In [1]: import numpy as np

In [2]: from numpy import linalg as LA

In [3]: np.set_printoptions(precision=2, suppress=True, linewidth=140, legacy="1.25")

In [4]: J = np.loadtxt("arr.csv", delimiter=",")

In [5]: J
Out[5]: 
array([[ 13.41,  -1.1 ,  14.67, -11.35,   5.68,  11.35,  11.75,  -1.66,   5.68],
       [ 11.96,  -0.9 ,  12.69,  -9.55,   4.78,   9.55,  10.39,  -1.57,   4.78],
       [ 11.69,  -0.86,  12.34,  -9.23,   4.62,   9.23,  10.14,  -1.55,   4.62],
       [  9.47,  -0.56,   9.42,  -6.62,   3.31,   6.62,   8.07,  -1.4 ,   3.31],
       [  9.31,  -0.54,   9.22,  -6.44,   3.22,   6.44,   7.93,  -1.39,   3.22],
       [  7.46,  -0.3 ,   6.89,  -4.41,   2.21,   4.41,   6.22,  -1.24,   2.21],
       [  6.23,  -0.14,   5.4 ,  -3.15,   1.57,   3.15,   5.1 ,  -1.13,   1.57],
       [  5.9 ,  -0.1 ,   5.03,  -2.84,   1.42,   2.84,   4.81,  -1.1 ,   1.42],
       [  5.55,  -0.06,   4.62,  -2.5 ,   1.25,   2.5 ,   4.49,  -1.06,   1.25],
       [  5.54,  -0.06,   4.61,  -2.49,   1.25,   2.49,   4.48,  -1.06,   1.25],
       [  5.29,  -0.03,   4.33,  -2.26,   1.13,   2.26,   4.26,  -1.03,   1.13],
       [  4.4 ,   0.06,   3.35,  -1.49,   0.74,   1.49,   3.47,  -0.93,   0.74],
       [  1.99,   0.24,   1.03,   0.11,  -0.06,  -0.11,   1.42,  -0.57,  -0.06],
       [  1.61,   0.25,   0.74,   0.25,  -0.13,  -0.25,   1.11,  -0.5 ,  -0.13],
       [  0.62,   0.18,   0.15,   0.34,  -0.17,  -0.34,   0.37,  -0.24,  -0.17],
       [  0.04,   0.02,   0.  ,   0.04,  -0.02,  -0.04,   0.02,  -0.02,  -0.02],
       [ -0.37,  -0.29,   0.08,  -0.55,   0.28,   0.55,  -0.14,   0.23,   0.28],
       [ -0.56,  -0.59,   0.2 ,  -1.03,   0.52,   1.03,  -0.14,   0.41,   0.52],
       [ -1.31,  -2.77,  -0.73,  -1.74,   0.87,   1.74,  -0.07,   1.24,   0.87],
       [ -1.53,  -3.19,  -1.3 ,  -1.41,   0.7 ,   1.41,  -0.17,   1.35,   0.7 ],
       [ -1.53,  -3.19,  -1.3 ,  -1.41,   0.7 ,   1.41,  -0.17,   1.36,   0.7 ],
       [ -1.98,  -3.9 ,  -2.54,  -0.54,   0.27,   0.54,  -0.44,   1.54,   0.27],
       [ -2.15,  -4.13,  -3.  ,  -0.18,   0.09,   0.18,  -0.56,   1.59,   0.09],
       [ -2.91,  -4.99,  -5.06,   1.48,  -0.74,  -1.48,  -1.12,   1.79,  -0.74],
       [ -3.08,  -5.17,  -5.53,   1.88,  -0.94,  -1.88,  -1.25,   1.83,  -0.94]])

In [6]: Xs = J - J.mean(axis=0)

In [7]: Uu, sig, vt = LA.svd(Xs, full_matrices=False)

In [8]: np.round((sig ** 2).sum() ** 2 / (sig ** 4).sum(), 2)
Out[8]: 1.12

In [9]: sig.round(2) + 0
Out[9]: array([49.4 , 10.81,  4.94,  0.02,  0.01,  0.01,  0.01,  0.  ,  0.  ])

In [10]: np.searchsorted(np.cumsum(sig ** 2) / (sig ** 2).sum(), 0.9) + 1
Out[10]: 1

In [11]: z = J[:, 0] > np.median(J[:, 0])

In [12]: u = J[z].mean(axis=0) - J[~z].mean(axis=0)

In [13]: ((J - J.mean(axis=0)) @ u > 0).astype(int)
Out[13]: array([1, 1, 1, 1, 1, 1, 1, 1, 1, 1, 1, 1, 0, 0, 0, 0, 0, 0, 0, 0, 0, 0, 0, 0, 0])

In [14]: mat = np.array([[0, 0, 0, 0, 0, 0, 0],
    ...:     [0, -1, 0, 0, 0, 0, 0],
    ...:     [-1, 0, 0, 0, 0, 0, 0],
    ...:     [0, -2, 0, 0, 0, 0, 2],
    ...:     [2, 2, 0, 0, 0, 1, 0]])

In [15]: def softmax(z):
    ...:     e = np.exp(z - z.max(axis=-1, keepdims=True))
    ...:     return e / e.sum(axis=-1, keepdims=True)
    ...: 

In [16]: softmax(mat).sum(axis=1)
Out[16]: array([1., 1., 1., 1., 1.])

In [17]: softmax(mat[0] + 2)
Out[17]: array([0.14, 0.14, 0.14, 0.14, 0.14, 0.14, 0.14])

In [18]: softmax(mat[0])
Out[18]: array([0.14, 0.14, 0.14, 0.14, 0.14, 0.14, 0.14])

In [19]: S = mat @ mat.T / np.sqrt(7)

In [20]: softmax(S)
Out[20]: 
array([[0.2 , 0.2 , 0.2 , 0.2 , 0.2 ],
       [0.17, 0.24, 0.17, 0.35, 0.08],
       [0.2 , 0.2 , 0.3 , 0.2 , 0.1 ],
       [0.04, 0.09, 0.04, 0.83, 0.01],
       [0.03, 0.01, 0.01, 0.01, 0.93]])

In [21]: softmax(S)[0] @ mat
Out[21]: array([ 0.2, -0.2,  0. ,  0. ,  0. ,  0.2,  0.4])
